>>> import numpy as np
>>> import numpy.linalg as la
>>> np.set_printoptions(suppress=True, linewidth=140)
>>> M2 = np.array([[-3, -3], [-1, 0]])
>>> W0 = np.tile(M2, (2, 2))
>>> W0
array([[-3, -3, -3, -3],
       [-1,  0, -1,  0],
       [-3, -3, -3, -3],
       [-1,  0, -1,  0]])
>>> rng = np.random.default_rng(4705)
>>> z = rng.permutation(4)
>>> z
array([3, 1, 0, 2])
>>> M2 = W0[z][:, z]
>>> np.round(np.sort(np.abs(la.eigvals(M2))), 2) + 0
array([0.  , 0.  , 1.58, 7.58])
>>> np.diag(M2)
array([ 0,  0, -3, -3])
>>> M2
array([[ 0,  0, -1, -1],
       [ 0,  0, -1, -1],
       [-3, -3, -3, -3],
       [-3, -3, -3, -3]])
>>> W0 - W0[0]
array([[0, 0, 0, 0],
       [2, 3, 2, 3],
       [0, 0, 0, 0],
       [2, 3, 2, 3]])
>>> np.abs(W0).max()
np.int64(3)
>>> W0.sum(axis=0)
array([-8, -6, -8, -6])
>>> np.count_nonzero(W0)
np.int64(12)
>>> r = la.matrix_rank(W0)
>>> r
np.int64(2)
>>> null = la.svd(W0)[2][r:].T
>>> np.allclose(W0 @ null, 0)
True
>>> [int(la.matrix_rank(np.delete(W0, i, axis=0))) for i in range(4)]
[2, 2, 2, 2]
>>> [int(la.matrix_rank(W0[:, :j + 1])) for j in range(4)]
[1, 2, 2, 2]
>>> null.shape
(4, 2)
>>> la.matrix_rank(W0.T @ W0), la.matrix_rank(W0 @ W0.T)
(np.int64(2), np.int64(2))
>>> np.round(W0 @ null, 2) + 0
array([[0., 0.],
       [0., 0.],
       [0., 0.],
       [0., 0.]])
>>> [int(la.matrix_rank(W0[:i])) for i in range(1, len(W0) + 1)]
[1, 2, 2, 2]
>>> Uu, sv, VT = la.svd(W0)
>>> evecs = VT[:(sv > 1e-8).sum()]
>>> vec = W0[1] + -3 * W0[3] + rng.integers(2) * np.eye(4)[2]
>>> vec
array([2., 0., 3., 0.])
>>> np.round(la.norm(vec - evecs.T @ evecs @ vec), 2)
np.float64(0.71)
>>> np.round(evecs.T @ evecs, 2) + 0
array([[0.5, 0. , 0.5, 0. ],
       [0. , 0.5, 0. , 0.5],
       [0.5, 0. , 0.5, 0. ],
       [0. , 0.5, 0. , 0.5]])
>>> np.round(np.diag(evecs.T @ evecs), 2)
array([0.5, 0.5, 0.5, 0.5])
>>> [round(float(x), 2) for x in la.svd(W0, compute_uv=False)[:3]]
[8.61, 1.39, 0.0]
>>> round(float(la.norm(W0, 2) / la.norm(W0)), 2)
0.99
>>> feats = np.loadtxt("arr.csv", delimiter=",")
>>> feats.round(2)
array([[ 0.01,  0.04,  0.06,  0.01, -0.08],
       [ 0.04,  0.11,  0.18,  0.04, -0.25],
       [ 0.06,  0.18,  0.29,  0.06, -0.41],
       [ 0.01,  0.04,  0.06,  0.01, -0.08],
       [-0.08, -0.25, -0.41, -0.08,  0.58]])
>>> M2 = feats + rng.integers(-2, 3, (5, 1)) @ rng.integers(-2, 3, (1, 5))
>>> M2.round(2)
array([[-1.99, -1.96,  0.06,  0.01,  3.92],
       [-0.96, -0.89,  0.18,  0.04,  1.75],
       [ 0.06,  0.18,  0.29,  0.06, -0.41],
       [-0.99, -0.96,  0.06,  0.01,  1.92],
       [-1.08, -1.25, -0.41, -0.08,  2.58]])
>>> la.matrix_rank(M2 - feats, tol=1e-8)
np.int64(1)
>>> np.abs(np.diag(la.qr(feats)[1])) > 1e-9
array([ True, False, False, False, False])
>>> round(float(np.trace(la.pinv(feats) @ feats)), 2)
1.0
>>> np.unique(feats.round(6), axis=0).shape
(4, 5)
>>> data = np.load("run14.npy")
>>> data
array([[2, 2, 3, 4, 5],
       [3, 3, 4, 5, 6],
       [1, 1, 2, 3, 4],
       [0, 0, 1, 2, 3],
       [3, 3, 4, 5, 6],
       [3, 3, 4, 5, 6],
       [0, 0, 1, 2, 3],
       [0, 0, 1, 2, 3],
       [3, 3, 4, 5, 6],
       [1, 1, 2, 3, 4],
       [0, 0, 1, 2, 3],
       [2, 2, 3, 4, 5]])
>>> C = data[[8, 7]].astype(float)
>>> for _ in range(6):
...     z = la.norm(data[:, None] - C, axis=-1).argmin(axis=1)
...     C = np.array([data[z == j].mean(axis=0) for j in range(2)])
... 
>>> z
array([0, 0, 1, 1, 0, 0, 1, 1, 0, 1, 1, 0])
>>> C.round(2)
array([[2.67, 2.67, 3.67, 4.67, 5.67],
       [0.33, 0.33, 1.33, 2.33, 3.33]])
>>> Uu, sv, VT = la.svd(data)
>>> evecs = VT[:(sv > 1e-8).sum()]
>>> vec = data[6] + 4 * data[9] + rng.integers(2) * np.eye(5)[2]
>>> vec
array([ 4.,  4., 10., 14., 19.])
>>> np.allclose(evecs.T @ evecs @ vec, vec)
False
>>> np.round(np.diag(evecs.T @ evecs), 2)
array([0.41, 0.41, 0.21, 0.29, 0.68])
>>> np.round(evecs.T @ evecs, 2)
array([[ 0.41,  0.41,  0.24,  0.06, -0.12],
       [ 0.41,  0.41,  0.24,  0.06, -0.12],
       [ 0.24,  0.24,  0.21,  0.18,  0.15],
       [ 0.06,  0.06,  0.18,  0.29,  0.41],
       [-0.12, -0.12,  0.15,  0.41,  0.68]])
>>> round(la.norm(data, 2) / la.norm(data), 2)
np.float64(0.99)
>>> np.argsort(-la.norm(data, axis=0).round(6), kind="stable")[:3]
array([4, 3, 2])
>>> t = np.radians(72)
>>> Rm = np.eye(5)
>>> Rm[2, 2] = Rm[0, 0] = np.cos(t)
>>> Rm[2, 0], Rm[0, 2] = -np.sin(t), np.sin(t)
>>> Rm.round(2)
array([[ 0.31,  0.  ,  0.95,  0.  ,  0.  ],
       [ 0.  ,  1.  ,  0.  ,  0.  ,  0.  ],
       [-0.95,  0.  ,  0.31,  0.  ,  0.  ],
       [ 0.  ,  0.  ,  0.  ,  1.  ,  0.  ],
       [ 0.  ,  0.  ,  0.  ,  0.  ,  1.  ]])
>>> M2 = data @ Rm.T
>>> round(float(la.det(Rm)), 2), np.round(np.trace(Rm), 2)
(1.0, np.float64(3.62))
>>> M2.round(2)
array([[ 3.47,  2.  , -0.98,  4.  ,  5.  ],
       [ 4.73,  3.  , -1.62,  5.  ,  6.  ],
       [ 2.21,  1.  , -0.33,  3.  ,  4.  ],
       [ 0.95,  0.  ,  0.31,  2.  ,  3.  ],
       [ 4.73,  3.  , -1.62,  5.  ,  6.  ],
       [ 4.73,  3.  , -1.62,  5.  ,  6.  ],
       [ 0.95,  0.  ,  0.31,  2.  ,  3.  ],
       [ 0.95,  0.  ,  0.31,  2.  ,  3.  ],
       [ 4.73,  3.  , -1.62,  5.  ,  6.  ],
       [ 2.21,  1.  , -0.33,  3.  ,  4.  ],
       [ 0.95,  0.  ,  0.31,  2.  ,  3.  ],
       [ 3.47,  2.  , -0.98,  4.  ,  5.  ]])
>>> np.allclose(data @ data.T, M2 @ M2.T)
True
>>> F = np.loadtxt("layer17.csv", delimiter=",")
>>> F.round(2)
array([[0.08, 0.15, 0.31, 0.46],
       [0.33, 0.14, 0.43, 0.1 ],
       [0.13, 0.13, 0.43, 0.3 ],
       [0.16, 0.11, 0.37, 0.37]])
>>> O, Rm = la.qr(F)
>>> Rm.round(2)
array([[-0.4 , -0.23, -0.71, -0.41],
       [ 0.  ,  0.13,  0.3 ,  0.5 ],
       [ 0.  ,  0.  , -0.13, -0.08],
       [ 0.  ,  0.  ,  0.  ,  0.15]])
>>> np.round(np.abs(np.diag(Rm)), 2)
array([0.4 , 0.13, 0.13, 0.15])
>>> np.round(O @ Rm, 2)
array([[0.08, 0.15, 0.31, 0.46],
       [0.33, 0.14, 0.43, 0.1 ],
       [0.13, 0.13, 0.43, 0.3 ],
       [0.16, 0.11, 0.37, 0.37]])
>>> np.round(abs(Rm[0, 0]), 2), round(la.norm(F[:, 0]), 2)
(np.float64(0.4), np.float64(0.4))
>>> np.allclose(W0[:-1].T @ la.lstsq(W0[:-1].T, W0[-1])[0], W0[-1])
True
>>> np.abs(np.diag(la.qr(W0)[1])) > 1e-9
array([ True,  True, False, False])
>>> round(float(np.trace(la.pinv(W0) @ W0)), 2)
2.0
>>> np.unique(W0.round(6), axis=0).shape
(2, 4)
>>> J = np.load("w.npy")
>>> J
array([[-0.89,  0.02,  0.89, -0.99],
       [ 0.81,  0.95, -0.62, -0.9 ],
       [-0.14,  0.96,  0.12, -0.98],
       [ 0.99,  0.99, -0.98, -0.07],
       [-0.95, -0.88,  0.83,  0.33],
       [ 0.98, -0.68, -0.69, -0.36],
       [-1.  , -1.  ,  0.97,  1.  ],
       [-0.99, -0.87,  0.98, -0.94],
       [ 0.04,  0.97, -0.08, -0.98],
       [ 0.79,  1.  , -0.76, -0.98],
       [ 0.98,  0.36, -0.82, -0.54],
       [-0.95,  0.76,  0.81, -0.97],
       [ 0.92,  0.76, -0.74, -0.41],
       [-0.51, -0.85,  0.38,  0.74],
       [ 0.28, -0.22, -0.69,  1.  ],
       [-0.05,  0.96,  0.31, -1.  ],
       [-0.42,  0.27, -0.45,  0.99],
       [ 0.31,  0.66, -0.24, -0.54],
       [ 0.41, -0.97, -0.64,  1.  ],
       [-0.96,  0.4 ,  0.59,  0.49],
       [ 0.94,  0.99, -0.64, -1.  ],
       [ 0.96,  0.89, -0.96,  0.98],
       [ 1.  ,  0.99, -0.98, -0.35],
       [-0.8 ,  0.98,  0.24, -0.91],
       [ 0.84,  0.99, -0.89,  0.12],
       [ 0.07,  0.85,  0.16, -0.98],
       [-0.74, -0.89,  0.56,  0.74],
       [ 0.12, -0.87, -0.27,  0.98],
       [-0.78, -0.97,  0.62,  0.93],
       [-0.86, -1.  ,  0.92, -0.18],
       [-0.61, -0.92,  0.16,  0.99],
       [ 0.04, -0.45,  0.24, -0.44],
       [-0.17,  0.7 , -0.27,  0.41],
       [ 0.23, -0.84,  0.2 ,  0.18],
       [-1.  , -0.99,  0.99,  0.89],
       [ 0.84,  0.93, -0.69, -0.76],
       [-1.  , -0.89,  0.94,  0.72],
       [ 1.  , -0.75, -0.98,  1.  ],
       [ 0.72, -0.36, -0.69,  0.96],
       [-0.96, -0.94,  0.76,  0.95],
       [ 0.79, -0.91, -0.59,  0.98],
       [ 0.85,  0.38,  0.  , -0.99],
       [ 1.  ,  1.  , -0.98, -1.  ]])
>>> cen = J - J.mean(axis=0)
>>> evecs = la.svd(cen)[2][:3]
>>> M2 = cen - cen @ evecs.T @ evecs
>>> np.round(np.cov(cen @ evecs.T, rowvar=False), 2) + 0
array([[1.5 , 0.  , 0.  ],
       [0.  , 0.75, 0.  ],
       [0.  , 0.  , 0.19]])
>>> round(la.norm(M2) / la.norm(cen), 2)
np.float64(0.09)
>>> la.norm(M2, axis=1).round(6).argmax()
np.int64(41)
>>> np.round(M2.std(axis=0), 2)
array([0.08, 0.03, 0.1 , 0.03])
